$ python3 -q
>>> import numpy as np
>>> np.set_printoptions(suppress=True, linewidth=160)
>>> rd = lambda a: np.round(a, 2) + 0
>>> F = np.loadtxt("layer18.csv", delimiter=",")
>>> F
array([[  6.37,  -9.53,   1.3 ,  -6.53,  -9.72,   5.53,  -0.58,   6.47,  -2.03,  -8.25],
       [ -1.64,  -3.43,  -1.38,  17.24,   4.87,  -6.02,  20.21,   7.51,  -1.49,   2.74],
       [  7.21,  -8.04,  10.59, -10.95, -16.77,   0.23,   2.75,  -5.98,  -2.28, -15.51],
       [  1.58,  -4.16,   0.74,  16.58,   3.88,  -6.5 ,  19.  ,   6.46,  -0.91,   3.52],
       [  6.16,  -9.38,   0.74,  -5.14,  -6.97,   4.36,  -1.82,   4.45,   0.53,  -8.81],
       [  0.1 ,  -3.91,   1.93,  15.68,   2.27,  -7.1 ,  19.16,   6.57,  -2.63,   0.29],
       [  0.05,  -3.76,   2.6 ,  16.51,   2.64,  -5.2 ,  19.52,   6.22,  -0.6 ,   2.32],
       [  7.92, -10.65,   0.52,  -6.7 ,  -9.35,   3.49,  -1.07,   4.26,  -1.14,  -8.04],
       [  6.99,  -7.27,   9.08, -12.23, -15.05,  -2.2 ,   2.12,  -5.39,  -1.57, -18.56],
       [  7.86, -12.04,  -1.49,  -7.32,  -7.86,   3.95,  -0.3 ,   3.76,  -2.51,  -9.2 ],
       [ -0.9 ,  -5.03,   0.88,  18.07,   4.2 ,  -7.57,  20.28,   6.25,  -1.02,   0.18],
       [  5.77, -10.37,   1.96,  -6.75,  -7.72,   3.41,  -0.83,   5.48,  -1.65,  -8.36],
       [  7.07,  -7.76,   9.72, -13.68, -16.03,  -2.88,   2.21,  -7.88,  -1.62, -16.79],
       [  6.43,  -5.73,   9.84, -11.7 , -17.03,  -2.94,   0.82,  -5.08,  -3.3 , -16.16],
       [  8.1 ,  -5.38,  10.57, -12.93, -16.66,  -2.33,   1.88,  -4.52,  -0.89, -14.79],
       [  5.09,  -8.93,   2.3 ,  -5.49,  -8.63,   5.77,  -2.37,   5.65,  -2.53,  -9.04],
       [ -0.28,  -3.85,  -0.83,  16.92,   4.21,  -5.35,  18.97,   4.6 ,  -2.84,   2.79],
       [  5.99,  -9.02,  10.95, -12.63, -15.88,  -0.82,   1.65,  -6.03,  -3.73, -17.89],
       [  5.65, -10.16,   0.24,  -6.33,  -8.09,   3.96,  -0.48,   3.2 ,  -1.78,  -9.05],
       [ -0.55,  -4.72,   1.04,  17.35,   4.09,  -6.33,  19.79,   7.44,  -1.96,   1.89],
       [  7.8 ,  -7.43,  11.53, -12.  , -16.3 ,  -3.23,   1.11,  -6.15,  -2.27, -15.8 ],
       [ -0.15,  -4.88,   2.07,  17.29,   4.68,  -6.64,  17.9 ,   7.45,  -1.87,   3.74],
       [  0.45,  -3.23,  -0.22,  16.72,   4.14,  -6.85,  19.1 ,   4.93,  -1.62,   2.86],
       [  6.95,  -8.25,   0.37,  -8.04, -10.03,   5.63,  -0.01,   4.86,  -1.27,  -9.36],
       [  7.84,  -7.69,   9.75, -13.19, -15.77,  -2.57,   2.39,  -5.67,  -2.1 , -14.95],
       [  8.29,  -7.37,   9.51, -13.19, -15.7 ,  -2.04,   2.16,  -7.12,  -2.31, -17.19],
       [  5.82,  -8.5 ,   2.11,  -7.37,  -6.41,   3.03,  -1.95,   3.62,  -1.86,  -9.26],
       [  5.56,  -9.95,   1.19,  -6.  ,  -6.75,   3.67,  -1.65,   5.46,  -1.54,  -8.53],
       [  6.45, -11.69,   1.95,  -4.39,  -9.49,   3.46,  -0.22,   3.96,  -2.54,  -8.83],
       [  9.2 ,  -6.29,  11.38, -10.8 , -15.92,  -4.05,   1.68,  -5.84,  -2.67, -17.52],
       [  4.44, -10.3 ,   0.95,  -7.28,  -7.34,   5.22,  -0.55,   4.09,  -1.93,  -7.84],
       [  6.51,  -9.18,  -0.7 ,  -7.13,  -8.67,   2.67,  -0.17,   4.87,  -2.43,  -9.17],
       [  6.94,  -9.22,   3.85,  -5.14,  -7.59,   4.6 ,   0.41,   4.35,  -1.1 ,  -9.79],
       [  9.15,  -8.94,   9.82, -12.5 , -14.86,  -2.5 ,   2.87,  -6.77,  -1.74, -18.  ],
       [  5.08, -11.8 ,   1.3 ,  -5.5 ,  -8.56,   2.82,  -2.74,   4.37,  -0.89,  -9.81],
       [  5.44, -10.23,   0.84,  -6.98,  -8.1 ,   3.84,  -1.21,   4.29,  -1.89,  -9.57],
       [  2.06,  -5.08,  -0.01,  15.62,   5.05,  -6.9 ,  18.18,   6.97,  -0.72,  -0.85],
       [  9.52,  -8.12,  10.27, -12.6 , -17.47,  -1.12,   2.43,  -5.58,  -1.73, -17.72],
       [  9.06,  -6.64,  10.03, -12.05, -16.01,  -3.65,   0.94,  -4.78,  -1.06, -16.59],
       [  7.56,  -6.04,  11.04, -12.05, -16.84,  -2.99,   2.23,  -5.67,  -1.8 , -17.29],
       [ -1.58,  -5.1 ,   1.48,  18.88,   3.02,  -6.59,  17.61,   4.97,  -0.23,   1.32],
       [  8.22,  -5.45,  10.44, -12.25, -15.42,  -2.69,   1.06,  -6.91,  -1.25, -17.19],
       [  6.93, -10.57,   1.61,  -5.21,  -8.53,   3.37,  -1.37,   2.49,  -0.58,  -8.18]])
>>> x0 = np.array([-4, -5, -4, 1, -3, -3, 2, 4, 2, -5])
>>> y = F @ x0
>>> rd(np.linalg.lstsq(F, y)[0])
array([-4., -5., -4.,  1., -3., -3.,  2.,  4.,  2., -5.])
>>> rd(np.linalg.pinv(F) @ F)
array([[1., 0., 0., 0., 0., 0., 0., 0., 0., 0.],
       [0., 1., 0., 0., 0., 0., 0., 0., 0., 0.],
       [0., 0., 1., 0., 0., 0., 0., 0., 0., 0.],
       [0., 0., 0., 1., 0., 0., 0., 0., 0., 0.],
       [0., 0., 0., 0., 1., 0., 0., 0., 0., 0.],
       [0., 0., 0., 0., 0., 1., 0., 0., 0., 0.],
       [0., 0., 0., 0., 0., 0., 1., 0., 0., 0.],
       [0., 0., 0., 0., 0., 0., 0., 1., 0., 0.],
       [0., 0., 0., 0., 0., 0., 0., 0., 1., 0.],
       [0., 0., 0., 0., 0., 0., 0., 0., 0., 1.]])
>>> rng = np.random.default_rng(595)
>>> y = y + 0.05 * rng.normal(size=43)
>>> rd(y)
array([ 84.97, 103.76,  62.18,  80.31,  81.26,  99.46,  83.62,  83.1 ,  83.98,  94.51, 115.94,  85.93,  68.27,  67.28,  54.04,  76.2 ,  80.76,  75.95,  86.89,
       101.6 ,  58.44,  83.1 ,  80.42,  80.89,  62.59,  62.81,  66.74,  84.08,  93.03,  60.49,  79.69,  93.66,  71.79,  73.54, 104.53,  90.65, 105.41,  72.29,
        67.33,  67.89, 103.55,  52.58,  75.88])
>>> c, *_ = np.linalg.lstsq(F, y)
>>> rd(F.T @ (y - F @ c))
array([0., 0., 0., 0., 0., 0., 0., 0., 0., 0.])
>>> c.round()
array([-4., -5., -4.,  1., -3., -3.,  2.,  4.,  2., -5.])
>>> rd(np.linalg.norm(y - F @ c))
np.float64(0.26)
>>> [round(float(np.linalg.norm(np.linalg.solve(F.T @ F + lam * np.eye(10), F.T @ y))), 2) for lam in (0, 1, 10, 100)]
[11.19, 10.89, 9.2, 6.66]
